In [1]: import numpy as np

In [2]: import numpy.linalg as la

In [3]: np.set_printoptions(suppress=True, linewidth=160)

In [4]: F = np.loadtxt("arr.csv", delimiter=",")

In [5]: print(F)
[[ 1.  2.  0.  0.]
 [ 2.  0.  2.  0.]
 [ 0.  2. -1.  2.]
 [ 0.  0.  2.  0.]]

In [6]: P = np.triu(np.array([[1, 5, 4, -3], [3, 3, -1, 1], [2, -3, -4, 2], [-3, 4, 5, 1]]), 1) + np.eye(4)

In [7]: B = P @ F @ la.inv(P)

In [8]: print(P @ F - F @ P)
[[ 10.   3.  -2.   9.]
 [  0. -12.  -5.   0.]
 [  0.   0.   6.   0.]
 [  0.   0.   0.  -4.]]

In [9]: print(round(la.det(B), 3))
16.0

In [10]: Q, r_ = la.qr(F)

In [11]: print(Q.shape, r_.shape)
(4, 4) (4, 4)

In [12]: print(Q.round(3))
[[-0.447  0.596  0.     0.667]
 [-0.894 -0.298  0.    -0.333]
 [-0.     0.745  0.    -0.667]
 [-0.     0.    -1.     0.   ]]

In [13]: print(round(float(np.trace(Q @ Q.T)), 3))
4.0

In [14]: print(np.round(Q.T @ Q, 3) + 0)
[[1. 0. 0. 0.]
 [0. 1. 0. 0.]
 [0. 0. 1. 0.]
 [0. 0. 0. 1.]]

In [15]: print(np.round(np.abs(np.diag(r_)), 3))
[2.236 2.683 2.    1.333]

In [16]: print(r_.round(3))
[[-2.236 -0.894 -1.789  0.   ]
 [ 0.     2.683 -1.342  1.491]
 [ 0.     0.    -2.     0.   ]
 [ 0.     0.     0.    -1.333]]

In [17]: print(np.allclose(r_.T @ r_, F.T @ F))
True

In [18]: print(round(la.eigvalsh(F).min(), 3))
-3.588

In [19]: rng = np.random.default_rng(136126)

In [20]: lab = rng.permutation(4)

In [21]: print(lab)
[2 1 3 0]

In [22]: B = F[lab][:, lab]

In [23]: print(np.round(np.sort(np.abs(la.eigvals(B))), 3))
[1.    1.398 3.19  3.588]

In [24]: print(B)
[[-1.  2.  2.  0.]
 [ 2.  0.  0.  2.]
 [ 2.  0.  0.  0.]
 [ 0.  2.  0.  1.]]
